$ python -q
>>> import numpy as np
>>> np.set_printoptions(precision=1, suppress=True, linewidth=100)
>>> m1 = np.arange(30).reshape(5, 6) + 2
>>> m1
array([[ 2,  3,  4,  5,  6,  7],
       [ 8,  9, 10, 11, 12, 13],
       [14, 15, 16, 17, 18, 19],
       [20, 21, 22, 23, 24, 25],
       [26, 27, 28, 29, 30, 31]])
>>> m1 @ np.linalg.pinv(m1) @ m1
array([[ 2.,  3.,  4.,  5.,  6.,  7.],
       [ 8.,  9., 10., 11., 12., 13.],
       [14., 15., 16., 17., 18., 19.],
       [20., 21., 22., 23., 24., 25.],
       [26., 27., 28., 29., 30., 31.]])
>>> left, s, Vt = np.linalg.svd(m1)
>>> V = Vt[:(s > 1e-8).sum()]
>>> rng = np.random.default_rng(84)
>>> x = m1[2] + -3 * m1[1] + rng.integers(2) * np.eye(6)[0]
>>> x
array([ -9., -12., -14., -16., -18., -20.])
>>> np.allclose(V.T @ V @ x, x)
False
>>> np.round(V.T @ V, 1) + 0
array([[ 0.5,  0.4,  0.2,  0.1,  0. , -0.2],
       [ 0.4,  0.3,  0.2,  0.1,  0. ,  0. ],
       [ 0.2,  0.2,  0.2,  0.2,  0.1,  0.1],
       [ 0.1,  0.1,  0.2,  0.2,  0.2,  0.2],
       [ 0. ,  0. ,  0.1,  0.2,  0.3,  0.4],
       [-0.2,  0. ,  0.1,  0.2,  0.4,  0.5]])
>>> np.diag(V.T @ V)
array([0.5, 0.3, 0.2, 0.2, 0.3, 0.5])
>>> mat = np.load("block8.npy")
>>> mat
array([[ 0,  0, -2,  0, -2,  1],
       [ 0,  0, -1,  0,  2, -2],
       [ 0,  0,  0,  0,  2, -1],
       [ 0,  0,  0,  0, -1,  0],
       [ 0,  0,  0,  0,  0, -1],
       [ 0,  0,  0,  0,  0,  0]])
>>> np.unique(mat.round(6), axis=0).shape
(6, 6)
>>> np.round(mat @ np.linalg.pinv(mat) @ mat, 1) + 0
array([[ 0.,  0., -2.,  0., -2.,  1.],
       [ 0.,  0., -1.,  0.,  2., -2.],
       [ 0.,  0.,  0.,  0.,  2., -1.],
       [ 0.,  0.,  0.,  0., -1.,  0.],
       [ 0.,  0.,  0.,  0.,  0., -1.],
       [ 0.,  0.,  0.,  0.,  0.,  0.]])
>>> np.linalg.lstsq(mat[:-1].T, mat[-1])[2]
np.int32(3)
>>> np.round(np.trace(np.linalg.pinv(mat) @ mat), 1)
np.float64(3.0)
